$ python -q
>>> import numpy as np
>>> np.set_printoptions(precision=2, suppress=True, linewidth=100, legacy="1.25")
>>> J = np.load("out18.npy")
>>> print(J)
[[0 0 0 1]
 [1 0 0 0]
 [0 0 1 0]
 [0 1 0 0]]
>>> # row-stochastic, so 1 is an eigenvalue
>>> print(np.linalg.norm(J, axis=0))
[1. 1. 1. 1.]
>>> print(np.sort(np.abs(np.linalg.eigvals(J)))[::-1])
[1. 1. 1. 1.]
>>> p = np.eye(4)[3]
>>> for _ in range(7):
...     p = p @ J
...     print(p.round(2))
... 
[0. 1. 0. 0.]
[1. 0. 0. 0.]
[0. 0. 0. 1.]
[0. 1. 0. 0.]
[1. 0. 0. 0.]
[0. 0. 0. 1.]
[0. 1. 0. 0.]
>>> Uu, sig, vt = np.linalg.svd(J, full_matrices=False)
>>> print(np.sqrt((sig ** 2).sum()), round(np.linalg.norm(J), 2))
2.0 2.0
>>> print(Uu.T @ J @ vt.T)
[[1. 0. 0. 0.]
 [0. 1. 0. 0.]
 [0. 0. 1. 0.]
 [0. 0. 0. 1.]]
>>> print(vt @ vt.T)
[[1. 0. 0. 0.]
 [0. 1. 0. 0.]
 [0. 0. 1. 0.]
 [0. 0. 0. 1.]]
>>> print(np.allclose(Uu * sig @ vt, J))
True
>>> print(sig / sig[0])
[1. 1. 1. 1.]
>>> Q = J.astype(float).copy()
>>> for j in range(4):
...     Q[:, j] -= Q[:, :j] @ (Q[:, :j].T @ Q[:, j])
...     Q[:, j] /= np.linalg.norm(Q[:, j])
... 
>>> print(Q.T @ J)
[[1. 0. 0. 0.]
 [0. 1. 0. 0.]
 [0. 0. 1. 0.]
 [0. 0. 0. 1.]]
>>> print(np.flatnonzero(np.linalg.matrix_power((J != 0) + (J.T != 0) + np.eye(4), 4)[1]))
[0 1 3]
>>> m1 = np.loadtxt("run8.csv", delimiter=",")
>>> print(m1.round(2) + 0)
[[-30.39  17.06   3.67 -11.06  -7.66  45.46  -1.85]
 [-24.86   9.85   3.28 -12.26  -4.22  35.29  -4.3 ]
 [-22.2    6.61   3.14 -12.61  -2.66  30.36  -5.25]
 [-18.24   2.12   3.01 -12.76  -0.5   22.94  -6.33]
 [-16.99   0.83   2.98 -12.69   0.13  20.6   -6.56]
 [-16.81   0.66   2.98 -12.67   0.22  20.27  -6.58]
 [-16.22   0.08   2.97 -12.61   0.5   19.17  -6.66]
 [-15.44  -0.67   2.97 -12.5    0.87  17.7   -6.75]
 [-14.71  -1.34   2.96 -12.37   1.19  16.33  -6.8 ]
 [-14.6   -1.43   2.96 -12.34   1.24  16.13  -6.81]
 [-13.52  -2.34   2.96 -12.09   1.68  14.12  -6.82]
 [-12.32  -3.25   2.97 -11.71   2.13  11.91  -6.76]
 [-11.91  -3.53   2.98 -11.55   2.27  11.16  -6.72]
 [ -6.08  -5.08   2.9   -7.39   3.03   1.55  -4.38]
 [ -5.51  -4.86   2.83  -6.72   2.92   0.86  -3.94]
 [ -5.16  -4.69   2.77  -6.28   2.82   0.47  -3.64]
 [ -5.01  -4.6    2.75  -6.09   2.77   0.32  -3.52]
 [ -4.93  -4.55   2.73  -5.99   2.75   0.24  -3.45]
 [ -4.78  -4.46   2.7   -5.8    2.7    0.1   -3.32]
 [ -4.05  -3.92   2.52  -4.82   2.4   -0.47  -2.67]
 [ -3.95  -3.83   2.48  -4.68   2.35  -0.53  -2.58]
 [ -2.33  -2.24   1.76  -2.47   1.44  -0.97  -1.19]
 [ -1.62  -1.49   1.3   -1.59   0.99  -0.83  -0.69]
 [ -0.49  -0.4    0.42  -0.41   0.28  -0.31  -0.14]
 [ -0.1   -0.08   0.09  -0.08   0.06  -0.07  -0.02]
 [  0.03   0.02  -0.03   0.02  -0.02   0.02   0.01]
 [  0.14   0.11  -0.13   0.11  -0.08   0.1    0.03]
 [  3.83   1.54  -3.77   1.42  -1.5    2.93  -0.63]
 [  5.09   1.51  -5.06   1.38  -1.75   3.86  -1.3 ]
 [  5.92   1.39  -5.92   1.26  -1.87   4.45  -1.82]
 [  6.43   1.28  -6.44   1.16  -1.92   4.79  -2.17]
 [  7.5    0.96  -7.54   0.88  -1.98   5.49  -2.96]
 [  7.54   0.95  -7.58   0.87  -1.99   5.51  -2.99]
 [  7.62   0.92  -7.66   0.84  -1.99   5.56  -3.05]
 [  9.86  -0.07  -9.95   0.    -1.97   6.88  -4.93]
 [ 10.03  -0.16 -10.12  -0.08  -1.96   6.97  -5.08]
 [ 11.57  -1.04 -11.67  -0.81  -1.85   7.76  -6.5 ]
 [ 16.14  -4.3  -16.16  -3.44  -1.17   9.69 -11.08]
 [ 23.46 -10.89 -23.13  -8.59   0.62  11.81 -19.19]
 [ 32.18 -20.05 -31.09 -15.53   3.46  13.19 -29.48]
 [ 36.65 -25.12 -35.07 -19.3    5.12  13.54 -34.92]
 [ 43.94 -33.79 -41.44 -25.68   8.05  13.71 -43.96]
 [ 48.42 -39.31 -45.29 -29.71   9.95  13.61 -49.58]
 [ 52.04 -43.86 -48.37 -33.    11.54  13.42 -54.16]
 [ 60.21 -54.37 -55.22 -40.56  15.26  12.71 -64.56]]
>>> idx = m1[:, 0] > np.median(m1[:, 0])
>>> u = m1[idx].mean(axis=0) - m1[~idx].mean(axis=0)
>>> print(np.argsort(-np.abs(u).round(6), kind="stable"))
[0 2 6 1 5 3 4]
>>> print(idx.astype(int))
[0 0 0 0 0 0 0 0 0 0 0 0 0 0 0 0 0 0 0 0 0 0 0 1 1 1 1 1 1 1 1 1 1 1 1 1 1 1 1 1 1 1 1 1 1]
>>> cov = np.cov(m1, rowvar=False)
>>> print(np.corrcoef(m1.T))
[[ 1.   -0.88 -0.95 -0.48  0.7  -0.24 -0.83]
 [-0.88  1.    0.9   0.79 -0.94  0.09  0.95]
 [-0.95  0.9   1.    0.67 -0.69 -0.06  0.94]
 [-0.48  0.79  0.67  1.   -0.77 -0.47  0.88]
 [ 0.7  -0.94 -0.69 -0.77  1.   -0.2  -0.83]
 [-0.24  0.09 -0.06 -0.47 -0.2   1.   -0.2 ]
 [-0.83  0.95  0.94  0.88 -0.83 -0.2   1.  ]]
>>> print(np.argwhere(np.triu(np.abs(np.corrcoef(m1.T)) > 0.8, 1)))
[[0 1]
 [0 2]
 [0 6]
 [1 2]
 [1 4]
 [1 6]
 [2 6]
 [3 6]
 [4 6]]
>>> print(np.round(np.corrcoef(m1[:, 6], m1[:, 5])[0, 1], 2))
-0.2
>>> print(np.round(np.linalg.eigvalsh(cov)[::-1], 2) + 0)
[1071.26  178.07   55.09    0.      0.      0.      0.  ]
>>> print(np.polyfit(m1[:, 6], m1[:, 5], 1))
[-0.14  8.38]
